In [1]: import numpy as np

In [2]: from numpy import linalg as LA

In [3]: np.set_printoptions(suppress=True, linewidth=100)

In [4]: K = np.load("m.npy")

In [5]: print(K.round(3))
[[  5.075 -12.794  -6.425   9.391   3.782  -2.072  -4.658  -0.684  -5.703   2.794]
 [ -1.772  10.048   2.572 -10.502   3.932  -2.888   8.521  -0.418   6.259   6.575]
 [ -4.894  12.843   6.226  -9.71   -3.172   1.671   5.116   0.6     5.886  -2.01 ]
 [ -2.316  -2.196   2.459   6.112  -9.287   6.144  -7.799   1.257  -3.541 -12.144]
 [  4.38  -12.753  -5.645  10.32    1.652  -0.68   -6.135  -0.389  -6.231   0.094]
 [ -4.012   2.362   4.623   2.608 -10.286   6.654  -5.894   1.453  -1.419 -12.697]
 [ -2.072  10.475   2.932 -10.63    3.399  -2.553   8.389  -0.339   6.344   5.965]
 [ -3.49    0.837   3.95    3.844 -10.092   6.575  -6.63    1.407  -2.166 -12.69 ]
 [ -0.732   8.402   1.312  -9.839   5.625  -3.944   8.771  -0.673   5.836   8.467]
 [  2.986   0.522  -3.307  -4.891   9.8    -6.427   7.202  -1.349   2.8    12.533]
 [ -4.753  12.847   6.068  -9.915  -2.726   1.379   5.432   0.539   6.003  -1.444]
 [  4.207  -2.967  -4.876  -2.099  10.323  -6.659   5.573  -1.466   1.113  12.648]
 [  3.992  -2.299  -4.597  -2.66   10.281  -6.652   5.926  -1.451   1.451  12.7  ]
 [  3.157 -11.806  -4.223  10.821  -1.269   1.201  -7.651   0.027  -6.49   -3.468]
 [  2.293   2.25   -2.431  -6.15    9.268  -6.133   7.816  -1.254   3.565  12.128]
 [  3.212  -0.075  -3.594  -4.437   9.942  -6.501   6.961  -1.377   2.525  12.619]
 [ -5.73   11.394   7.075  -6.655  -7.142   4.313   1.49    1.132   4.106  -7.282]
 [  5.447  -7.81   -6.548   2.416   9.633  -6.055   2.316  -1.431  -1.593  11.01 ]
 [ -5.635   8.992   6.827  -3.681  -9.106   5.673  -1.268   1.373   2.346 -10.155]
 [  0.394  -7.814  -0.9     9.556  -6.126   4.253  -8.788   0.749  -5.659  -9.012]
 [  5.752 -11.111  -7.082   6.258   7.476  -4.541  -1.093  -1.174  -3.872   7.751]
 [ -5.729  11.407   7.074  -6.673  -7.126   4.302   1.509   1.129   4.117  -7.259]
 [ -5.059  12.8     6.407  -9.423  -3.724   2.033   4.703   0.676   5.722  -2.719]
 [ -1.359  -4.373   1.261   7.578  -8.352   5.601  -8.386   1.101  -4.437 -11.299]
 [  5.463 -12.41   -6.836   8.347   5.352  -3.111  -3.332  -0.897  -5.098   4.849]
 [ -0.629   8.225   1.187  -9.757   5.78   -4.04    8.779  -0.696   5.784   8.637]
 [ -5.351  12.578   6.72   -8.723  -4.844   2.773   3.787   0.828   5.317  -4.176]
 [  1.262  -9.272  -1.956  10.217  -4.792   3.426  -8.682   0.546  -6.076  -7.545]
 [ -5.644   9.061   6.841  -3.758  -9.069   5.647  -1.202   1.369   2.392 -10.097]
 [ -4.551   4.104   5.328   1.114 -10.326   6.625  -4.925   1.48   -0.52  -12.473]
 [ -5.512   8.174   6.641  -2.796  -9.491   5.951  -2.007   1.416   1.819 -10.773]
 [  5.758 -10.419  -7.048   5.355   8.144  -5.     -0.226  -1.258  -3.339   8.709]
 [  3.613 -12.244  -4.758  10.745  -0.261   0.556  -7.192  -0.118  -6.459  -2.257]
 [  3.981 -12.531  -5.187  10.596   0.618  -0.01   -6.736  -0.243  -6.382  -1.185]
 [ -0.887   8.663   1.501  -9.958   5.387  -3.796   8.753  -0.636   5.911   8.207]
 [  4.428 -12.772  -5.7    10.277   1.785  -0.766  -6.053  -0.408  -6.207   0.259]
 [  4.865  -5.237  -5.745  -0.091  10.238  -6.532   4.214  -1.482  -0.094  12.183]
 [ -3.304   0.324   3.712   4.245  -9.995   6.528  -6.855   1.387  -2.408 -12.647]
 [ -5.755  10.334   7.04   -5.249  -8.215   5.049   0.127   1.267   3.276  -8.812]]

In [6]: gram = np.cov(K, rowvar=False)

In [7]: print(np.argsort(-K.std(axis=0).round(6), kind="stable"))
[1 9 3 4 6 2 5 8 0 7]

In [8]: print(np.round(np.polyfit(K[:, 0], K[:, 4], 1), 3))
[ 1.365 -0.021]

In [9]: print(np.argwhere(np.triu(np.abs(np.corrcoef(K.T)) > 0.8, 1)))
[[0 1]
 [0 2]
 [0 7]
 [1 2]
 [1 3]
 [1 8]
 [2 7]
 [3 6]
 [3 8]
 [4 5]
 [4 7]
 [4 9]
 [5 7]
 [5 9]
 [6 8]
 [7 9]]

In [10]: print(np.round(LA.eigvalsh(gram)[::-1], 3) + 0)
[215.756 194.12    0.      0.      0.      0.      0.      0.      0.      0.   ]
